>>> import numpy as np
>>> np.set_printoptions(precision=2, suppress=True, linewidth=200, legacy="1.25")
>>> rd = lambda a: np.round(a, 2) + 0
>>> arr = np.load("data.npy")
>>> arr
array([[ 4.99, -0.65,  3.65, -1.58],
       [ 7.86,  2.4 , -2.26,  4.18],
       [-2.92, -2.8 , -8.37, -4.07],
       [ 8.67,  6.89, -5.17, -2.97],
       [ 1.  , -3.42, -3.83, -0.38],
       [ 2.55,  3.71, -2.51, -0.14],
       [-0.83,  1.65, -0.53,  4.37],
       [-0.6 ,  0.53,  4.92,  4.07],
       [ 4.09, -2.86, -0.87,  4.13],
       [-4.88,  1.81,  3.48,  9.14],
       [-3.75,  0.49,  1.5 ,  0.09],
       [ 1.69, -4.63,  2.24,  6.7 ],
       [ 3.96,  2.22,  1.94, -3.01],
       [-2.68,  0.41,  0.2 ,  0.05],
       [-4.15,  0.71,  1.47, -2.88],
       [-4.78,  1.28, -0.64, -3.97],
       [ 4.54, -1.82, -6.55,  3.31]])
>>> Ac = (arr - arr.mean(axis=0)) / arr.std(axis=0)
>>> np.argwhere(np.abs(Ac) > 2)
array([[2, 2],
       [3, 1],
       [9, 3]])
>>> rd(Ac.std(axis=0))
array([1., 1., 1., 1.])
>>> beta = np.linalg.lstsq(np.delete(Ac, 3, axis=1), Ac[:, 3])[0]
>>> rd(1 - np.var(Ac[:, 3] - np.delete(Ac, 3, axis=1) @ beta))
0.19
>>> np.abs(beta).argmax()
2
>>> M2 = np.c_[arr[:, :2] @ np.array([[-4, 0], [-7, 1]]), np.array([5, 3, -2, 2, -2, 0, -2, -2, 0, -3, 4, -1, -2, -3, -5, 3, -3])]
>>> rd(M2)
array([[-15.41,  -0.65,   5.  ],
       [-48.24,   2.4 ,   3.  ],
       [ 31.28,  -2.8 ,  -2.  ],
       [-82.91,   6.89,   2.  ],
       [ 19.94,  -3.42,  -2.  ],
       [-36.17,   3.71,   0.  ],
       [ -8.23,   1.65,  -2.  ],
       [ -1.31,   0.53,  -2.  ],
       [  3.66,  -2.86,   0.  ],
       [  6.85,   1.81,  -3.  ],
       [ 11.57,   0.49,   4.  ],
       [ 25.65,  -4.63,  -1.  ],
       [-31.38,   2.22,  -2.  ],
       [  7.85,   0.41,  -3.  ],
       [ 11.63,   0.71,  -5.  ],
       [ 10.16,   1.28,   3.  ],
       [ -5.42,  -1.82,  -3.  ]])
>>> np.linalg.matrix_rank(M2)
3
>>> rd(np.linalg.norm(np.linalg.qr(arr)[0].T @ M2, axis=0) ** 2 / ((M2 ** 2).sum(axis=0) + 1e-12))
array([1.  , 1.  , 0.24])
>>> rd(np.linalg.norm(M2 - arr @ np.linalg.lstsq(arr, M2)[0], axis=0))
array([ 0.  ,  0.  , 10.18])
>>> np.unravel_index(np.abs(arr).argmax(), arr.shape)
(9, 3)
>>> rd(np.linalg.svd(arr, compute_uv=False))
array([19.47, 17.5 , 13.13,  9.84])
>>> rd(np.linalg.norm(arr))
30.89
>>> arr.shape
(17, 4)
>>> lab = arr[:, 2] > np.median(arr[:, 2])
>>> r0 = arr[lab].mean(axis=0) - arr[~lab].mean(axis=0)
>>> np.argsort(-np.abs(r0).round(6), kind="stable")
array([2, 0, 3, 1])
>>> rd(r0)
array([-2.92, -0.45,  5.84,  1.08])
>>> mat = np.loadtxt("layer16.csv", delimiter=",")
>>> mat
array([[0., 0., 0., 0., 0., 0., 0., 0., 0., 0., 3.],
       [0., 0., 0., 0., 0., 0., 0., 0., 3., 0., 1.],
       [0., 0., 0., 0., 0., 0., 0., 0., 1., 3., 3.],
       [0., 0., 0., 0., 0., 0., 0., 0., 2., 2., 3.],
       [0., 0., 0., 0., 0., 0., 0., 0., 3., 3., 1.],
       [0., 0., 0., 0., 0., 0., 0., 0., 0., 2., 1.],
       [0., 0., 0., 0., 0., 0., 0., 0., 2., 0., 0.],
       [0., 0., 0., 0., 0., 0., 0., 0., 2., 2., 1.],
       [0., 3., 1., 2., 3., 0., 2., 2., 0., 0., 0.],
       [0., 0., 3., 2., 3., 2., 0., 2., 0., 0., 0.],
       [3., 1., 3., 3., 1., 1., 0., 1., 0., 0., 0.]])
>>> evals, V = np.linalg.eigh(mat)
>>> vec = np.array([3, -3, -3, 0, 1, -1, 0, 2, -1, 1, -3])
>>> rd(np.linalg.eigvalsh(mat[1:, 1:]))
array([-8.21, -3.47, -1.91,  0.  ,  0.  ,  0.  ,  0.  ,  1.91,  3.47,  8.21])
>>> np.abs(mat).sum(axis=1).max(), rd(np.abs(evals).max())
(13.0, 8.37)
>>> rd(vec @ mat @ vec / (vec @ vec)), rd(evals[0]), rd(evals[-1])
(0.18, -8.37, 8.37)
>>> (np.sign(V[:, -1].round(6)) == np.sign(V[0, -1].round(6))).astype(int)
array([1, 1, 1, 1, 1, 1, 1, 1, 1, 1, 1])
>>> evals, V = np.linalg.eigh(mat)
>>> rd(V @ np.diag(evals) @ V.T)
array([[0., 0., 0., 0., 0., 0., 0., 0., 0., 0., 3.],
       [0., 0., 0., 0., 0., 0., 0., 0., 3., 0., 1.],
       [0., 0., 0., 0., 0., 0., 0., 0., 1., 3., 3.],
       [0., 0., 0., 0., 0., 0., 0., 0., 2., 2., 3.],
       [0., 0., 0., 0., 0., 0., 0., 0., 3., 3., 1.],
       [0., 0., 0., 0., 0., 0., 0., 0., 0., 2., 1.],
       [0., 0., 0., 0., 0., 0., 0., 0., 2., 0., 0.],
       [0., 0., 0., 0., 0., 0., 0., 0., 2., 2., 1.],
       [0., 3., 1., 2., 3., 0., 2., 2., 0., 0., 0.],
       [0., 0., 3., 2., 3., 2., 0., 2., 0., 0., 0.],
       [3., 1., 3., 3., 1., 1., 0., 1., 0., 0., 0.]])
>>> (evals > 1e-8).sum(), (evals < -1e-8).sum()
(3, 3)
>>> rank = np.linalg.matrix_rank(mat)
>>> rank
6
>>> N = np.linalg.svd(mat)[2][rank:].T
>>> [int(np.linalg.matrix_rank(np.delete(mat, i, axis=0))) for i in range(11)]
[6, 6, 6, 6, 6, 6, 6, 6, 5, 5, 5]
>>> [int(np.linalg.matrix_rank(mat[:i])) for i in range(1, len(mat) + 1)]
[1, 2, 3, 3, 3, 3, 3, 3, 4, 5, 6]
>>> F = np.loadtxt("x.csv", delimiter=",")
>>> rd(F)
array([[0.67, 0.  , 0.  , 0.  , 0.33, 0.  ],
       [0.  , 0.33, 0.33, 0.  , 0.  , 0.33],
       [0.  , 0.  , 0.5 , 0.5 , 0.  , 0.  ],
       [0.25, 0.  , 0.25, 0.25, 0.25, 0.  ],
       [0.  , 0.  , 0.  , 0.  , 0.5 , 0.5 ],
       [0.2 , 0.  , 0.2 , 0.  , 0.2 , 0.4 ]])
>>> F @ np.ones(6)
array([1., 1., 1., 1., 1., 1.])
>>> rd(np.sort(np.abs(np.linalg.eigvals(F)))[::-1])
array([1.  , 0.5 , 0.43, 0.43, 0.33, 0.04])
>>> rd(np.linalg.matrix_power(F, 100))
array([[0.22, 0.  , 0.15, 0.1 , 0.29, 0.24],
       [0.22, 0.  , 0.15, 0.1 , 0.29, 0.24],
       [0.22, 0.  , 0.15, 0.1 , 0.29, 0.24],
       [0.22, 0.  , 0.15, 0.1 , 0.29, 0.24],
       [0.22, 0.  , 0.15, 0.1 , 0.29, 0.24],
       [0.22, 0.  , 0.15, 0.1 , 0.29, 0.24]])
>>> p = np.eye(6)[4]
>>> for _ in range(4):
...     p = p @ F
...     print(p.round(2))
... 
[0.  0.  0.  0.  0.5 0.5]
[0.1  0.   0.1  0.   0.35 0.45]
[0.16 0.   0.14 0.05 0.3  0.36]
[0.19 0.   0.15 0.08 0.28 0.29]
>>> K = np.loadtxt("m.csv", delimiter=",")
>>> K
array([[-0.1 , -3.  ,  3.39, -1.13, -0.6 , -1.69],
       [ 0.23,  0.9 ,  1.32, -2.93, -3.61,  0.88],
       [ 1.44, -0.93,  1.62,  0.34, -1.8 , -4.01],
       [-0.01,  0.55,  3.32,  0.81, -3.53,  0.72],
       [-1.76,  1.48,  2.68,  0.46,  0.92,  3.39],
       [-1.3 ,  3.14,  0.9 ,  0.6 , -2.86, -2.03],
       [-2.04, -0.11, -0.28,  3.07,  0.03, -3.36],
       [ 1.3 , -2.57, -1.73,  1.46,  1.97, -2.78],
       [ 2.04, -1.1 , -3.08, -2.23,  0.56, -2.2 ],
       [-0.26,  1.43, -0.97, -0.96,  0.63, -4.54],
       [ 2.5 ,  0.69,  3.03,  0.02,  2.21, -2.05],
       [ 0.49, -0.99,  0.91, -0.1 ,  0.2 , -4.79],
       [-3.6 , -2.92,  0.73, -0.87, -0.17, -1.49],
       [-2.94,  2.63, -0.1 ,  1.67, -1.16,  2.3 ],
       [-1.6 , -1.11,  0.48, -0.53,  0.05,  4.55],
       [-0.86,  3.41,  1.32,  0.17, -3.29,  0.23],
       [ 2.87,  0.33,  1.11,  2.17, -3.19, -0.74],
       [ 0.93,  2.69,  1.55, -1.7 , -3.1 , -1.41],
       [ 2.02,  2.72, -1.09,  0.31,  2.23,  2.7 ]])
>>> lab = K[:, 3] > np.median(K[:, 3])
>>> r0 = K[lab].mean(axis=0) - K[~lab].mean(axis=0)
>>> rd((((K - K.mean(axis=0)) @ r0 > 0) == lab).mean())
0.79
>>> lab.astype(int)
array([0, 0, 1, 1, 1, 1, 1, 1, 0, 0, 0, 0, 0, 1, 0, 0, 1, 0, 1])
>>> ((K - K.mean(axis=0)) @ r0 > 0).astype(int)
array([0, 0, 0, 1, 1, 1, 1, 0, 0, 0, 0, 0, 0, 1, 1, 1, 1, 0, 1])
>>> M = np.load("a.npy")
>>> rd(M)
array([[0.5 , 0.  , 0.5 , 0.  , 0.  , 0.  , 0.  ],
       [0.  , 0.5 , 0.25, 0.  , 0.  , 0.25, 0.  ],
       [0.25, 0.  , 0.25, 0.  , 0.25, 0.25, 0.  ],
       [0.  , 0.  , 0.  , 1.  , 0.  , 0.  , 0.  ],
       [0.33, 0.  , 0.  , 0.  , 0.33, 0.  , 0.33],
       [0.  , 0.33, 0.  , 0.33, 0.  , 0.33, 0.  ],
       [0.25, 0.  , 0.  , 0.  , 0.25, 0.  , 0.5 ]])
>>> r0, r1 = M[1], M[6]
>>> r0 @ r1
0.0
>>> p = (r0 @ r1) / (r0 @ r0) * r0
>>> rd(np.outer(r0, r1))
array([[0.  , 0.  , 0.  , 0.  , 0.  , 0.  , 0.  ],
       [0.12, 0.  , 0.  , 0.  , 0.12, 0.  , 0.25],
       [0.06, 0.  , 0.  , 0.  , 0.06, 0.  , 0.12],
       [0.  , 0.  , 0.  , 0.  , 0.  , 0.  , 0.  ],
       [0.  , 0.  , 0.  , 0.  , 0.  , 0.  , 0.  ],
       [0.06, 0.  , 0.  , 0.  , 0.06, 0.  , 0.12],
       [0.  , 0.  , 0.  , 0.  , 0.  , 0.  , 0.  ]])
>>> r1 - p
array([0.25, 0.  , 0.  , 0.  , 0.25, 0.  , 0.5 ])
>>> p
array([0., 0., 0., 0., 0., 0., 0.])
>>> A = np.array([[3, 1, -3, 3, 1, 1],
...     [0, 2, 2, 3, 0, 1],
...     [0, 0, 1, 2, -1, -1],
...     [0, 0, 0, 1, 0, 0],
...     [0, 0, 0, 0, 2, 0],
...     [0, 0, 0, 0, 0, -1]])
>>> vec = np.array([-6, -7, -7, -1, 5, -1])
>>> rhs = A @ vec
>>> rhs
array([ -3, -32, -13,  -1,  10,   1])
>>> rd(np.linalg.solve(A, A[:, 0]))
array([1., 0., 0., 0., 0., 0.])
>>> rd(np.linalg.solve(A, rhs + A[:, 5]))
array([-6., -7., -7., -1.,  5.,  0.])
>>> rd(np.linalg.solve(A, 3 * rhs))
array([-18., -21., -21.,  -3.,  15.,  -3.])
>>> rng = np.random.default_rng(92)
>>> lab = rng.permutation(6)
>>> lab
array([4, 2, 5, 0, 3, 1])
>>> M2 = A[lab][:, lab]
>>> rd(np.sort(np.abs(np.linalg.eigvals(M2))))
array([1., 1., 1., 2., 2., 3.])
>>> np.allclose(M2, A)
False
>>> M2 = np.linalg.inv(A)
>>> (np.abs(M2) > 1e-9).astype(int)
array([[1, 1, 1, 1, 1, 1],
       [0, 1, 1, 1, 1, 1],
       [0, 0, 1, 1, 1, 1],
       [0, 0, 0, 1, 0, 0],
       [0, 0, 0, 0, 1, 0],
       [0, 0, 0, 0, 0, 1]])
>>> rd(A @ M2)
array([[1., 0., 0., 0., 0., 0.],
       [0., 1., 0., 0., 0., 0.],
       [0., 0., 1., 0., 0., 0.],
       [0., 0., 0., 1., 0., 0.],
       [0., 0., 0., 0., 1., 0.],
       [0., 0., 0., 0., 0., 1.]])
>>> np.allclose(M2, A.T)
False
>>> rd(np.linalg.det(A) * np.linalg.det(M2))
1.0
>>> rd(np.linalg.slogdet(A)[0])
-1.0
>>> lab = rng.permutation(6)
>>> M2 = A[:, lab] * rng.choice([-1, 1], 6)
>>> M2
array([[-1,  3,  3, -1, -1,  3],
       [ 0,  3,  0, -1, -2, -2],
       [ 1,  2,  0,  1,  0, -1],
       [ 0,  1,  0,  0,  0,  0],
       [-2,  0,  0,  0,  0,  0],
       [ 0,  0,  0,  1,  0,  0]])
>>> Uu, _, VT = np.linalg.svd(A.T @ M2)
>>> rd(np.linalg.lstsq(A, M2)[0])
array([[ 0.,  0.,  1.,  0.,  0.,  0.],
       [ 0.,  0.,  0.,  0., -1.,  0.],
       [ 0.,  0.,  0.,  0.,  0., -1.],
       [ 0.,  1.,  0.,  0.,  0.,  0.],
       [-1.,  0.,  0.,  0.,  0.,  0.],
       [ 0.,  0.,  0., -1.,  0.,  0.]])
>>> rd(Uu @ VT)
array([[ 0.,  0.,  1.,  0.,  0.,  0.],
       [ 0.,  0.,  0.,  0., -1.,  0.],
       [ 0.,  0.,  0.,  0.,  0., -1.],
       [ 0.,  1.,  0.,  0.,  0.,  0.],
       [-1.,  0.,  0.,  0.,  0.,  0.],
       [ 0.,  0.,  0., -1.,  0.,  0.]])
>>> lab
array([4, 3, 0, 5, 1, 2])
>>> feats = np.loadtxt("case16.csv", delimiter=",")
>>> rd(feats)
array([[0.03, 0.03, 0.08, 0.02, 0.06, 0.07, 0.07, 0.  , 0.08],
       [0.03, 0.03, 0.08, 0.02, 0.06, 0.07, 0.07, 0.  , 0.08],
       [0.08, 0.08, 0.23, 0.06, 0.16, 0.2 , 0.2 , 0.01, 0.23],
       [0.02, 0.02, 0.06, 0.02, 0.04, 0.05, 0.05, 0.  , 0.06],
       [0.06, 0.06, 0.16, 0.04, 0.11, 0.14, 0.14, 0.01, 0.16],
       [0.07, 0.07, 0.2 , 0.05, 0.14, 0.18, 0.18, 0.01, 0.2 ],
       [0.07, 0.07, 0.2 , 0.05, 0.14, 0.18, 0.18, 0.01, 0.2 ],
       [0.  , 0.  , 0.01, 0.  , 0.01, 0.01, 0.01, 0.  , 0.01],
       [0.08, 0.08, 0.23, 0.06, 0.16, 0.2 , 0.2 , 0.01, 0.23]])
>>> W2 = arr[[9, 1]].astype(float)
>>> for _ in range(3):
...     lab = np.linalg.norm(arr[:, None] - W2, axis=-1).argmin(axis=1)
...     W2 = np.array([arr[lab == j].mean(axis=0) for j in range(2)])
... 
>>> lab
array([1, 1, 1, 1, 1, 1, 0, 0, 1, 0, 0, 0, 1, 0, 0, 0, 1])
>>> rd(W2)
array([[-2.5 ,  0.28,  1.58,  2.2 ],
       [ 3.86,  0.41, -2.66, -0.06]])
>>> X = np.loadtxt("block15.csv", delimiter=",")
>>> X
array([[ -5.,  -6.,  -2.,   8.,   4.,   3.],
       [  0.,   0.,   0.,   0.,   0.,   0.],
       [ -9.,  12.,   9.,   7.,  -5.,   5.],
       [ -2.,  -7.,   2.,  19.,  -6.,   1.],
       [ -4.,   8.,  -1.,   0.,  -4.,  -5.],
       [ -2.,   6.,   1.,   3., -11.,  -9.],
       [ -4.,   8.,  -1.,   0.,  -4.,  -5.],
       [  0.,   0.,   0.,   0.,   0.,   0.],
       [ -4.,   0.,   4.,  -2.,  -2.,   3.],
       [ -9.,   2.,  -3.,   8.,   0.,  -2.],
       [ -4.,   0.,   4.,  -2.,  -2.,   3.],
       [ -5.,  -6.,  -2.,   8.,   4.,   3.],
       [  0.,   0.,   0.,   0.,   0.,   0.],
       [  4.,  -5.,  -2.,   2., -11.,  -9.],
       [  0.,   0.,   0.,   0.,   0.,   0.],
       [  0.,   0.,   0.,   0.,   0.,   0.],
       [ -9.,   2.,  -3.,   8.,   0.,  -2.],
       [ -2.,   5.,  -5.,  -1.,  -8., -10.],
       [  2.,  -2.,   2.,   3.,  -7.,  -4.],
       [  2.,  -2.,   2.,   3.,  -7.,  -4.],
       [ -2.,  -3.,   0.,  -3.,  -6.,  -2.],
       [ -8.,  -5.,   4.,  14.,  -1.,   8.],
       [  2.,  -3.,  -4.,  -1.,  -4.,  -5.],
       [ -2.,  -2.,   6.,   1.,  -9.,  -1.],
       [  0.,   0.,   0.,   0.,   0.,   0.],
       [ -4.,   8.,  -1.,   0.,  -4.,  -5.],
       [ -6.,  -2.,   4.,  17.,   5.,  10.],
       [ -4.,   8.,  -1.,   0.,  -4.,  -5.],
       [ -7.,   0.,  -1.,  11.,  -7.,  -6.],
       [ -3.,  -8.,   0.,  11.,  -3.,  -1.],
       [ -1.,   4.,   6.,   9.,   1.,   7.],
       [  2.,  -2.,   2.,   3.,  -7.,  -4.],
       [  0.,   0.,   0.,   0.,   0.,   0.],
       [ -4.,  -5.,   0.,  16.,   1.,   5.],
       [  0.,   0.,   0.,   0.,   0.,   0.],
       [  0.,   0.,   0.,   0.,   0.,   0.],
       [ -1.,   4.,   6.,   9.,   1.,   7.],
       [  2.,  -3.,  -4.,  -1.,  -4.,  -5.],
       [  2.,  -2.,   2.,   3.,  -7.,  -4.],
       [ -2.,   6.,   1.,   3., -11.,  -9.],
       [ -6.,   5.,  -1.,  -3., -10.,  -7.],
       [  2.,  -3.,  -4.,  -1.,  -4.,  -5.],
       [  0.,  -5.,   2.,   0., -13.,  -6.]])
>>> M2 = np.c_[X[:, :3] @ np.array([[2, 1, -1], [1, -2, 0], [1, 2, -1]]), np.array([-3, -3, -5, -3, -5, 0, -1, 1, -5, -1, 1, 4, -1, 4, 2, -1, -1, -2, -4, 2, 0, 5, 5, 4, -3, -1, 3, -4, 4, -4, -4, 2, 0, 5, 1, 1, -1, 0, 2, 5, 2, 5, -4])]
>>> M2
array([[-18.,   3.,   7.,  -3.],
       [  0.,   0.,   0.,  -3.],
       [  3., -15.,   0.,  -5.],
       [ -9.,  16.,   0.,  -3.],
       [ -1., -22.,   5.,  -5.],
       [  3., -12.,   1.,   0.],
       [ -1., -22.,   5.,  -1.],
       [  0.,   0.,   0.,   1.],
       [ -4.,   4.,   0.,  -5.],
       [-19., -19.,  12.,  -1.],
       [ -4.,   4.,   0.,   1.],
       [-18.,   3.,   7.,   4.],
       [  0.,   0.,   0.,  -1.],
       [  1.,  10.,  -2.,   4.],
       [  0.,   0.,   0.,   2.],
       [  0.,   0.,   0.,  -1.],
       [-19., -19.,  12.,  -1.],
       [ -4., -22.,   7.,  -2.],
       [  4.,  10.,  -4.,  -4.],
       [  4.,  10.,  -4.,   2.],
       [ -7.,   4.,   2.,   0.],
       [-17.,  10.,   4.,   5.],
       [ -3.,   0.,   2.,   5.],
       [  0.,  14.,  -4.,   4.],
       [  0.,   0.,   0.,  -3.],
       [ -1., -22.,   5.,  -1.],
       [-10.,   6.,   2.,   3.],
       [ -1., -22.,   5.,  -4.],
       [-15.,  -9.,   8.,   4.],
       [-14.,  13.,   3.,  -4.],
       [  8.,   3.,  -5.,  -4.],
       [  4.,  10.,  -4.,   2.],
       [  0.,   0.,   0.,   0.],
       [-13.,   6.,   4.,   5.],
       [  0.,   0.,   0.,   1.],
       [  0.,   0.,   0.,   1.],
       [  8.,   3.,  -5.,  -1.],
       [ -3.,   0.,   2.,   0.],
       [  4.,  10.,  -4.,   2.],
       [  3., -12.,   1.,   5.],
       [ -8., -18.,   7.,   2.],
       [ -3.,   0.,   2.,   5.],
       [ -3.,  14.,  -2.,  -4.]])
>>> rd(np.linalg.norm(np.linalg.qr(X)[0].T @ M2, axis=0) ** 2 / ((M2 ** 2).sum(axis=0) + 1e-12))
array([1.  , 1.  , 1.  , 0.14])
>>> rd(np.linalg.lstsq(X, M2[:, 0])[0])
array([2., 1., 1., 0., 0., 0.])
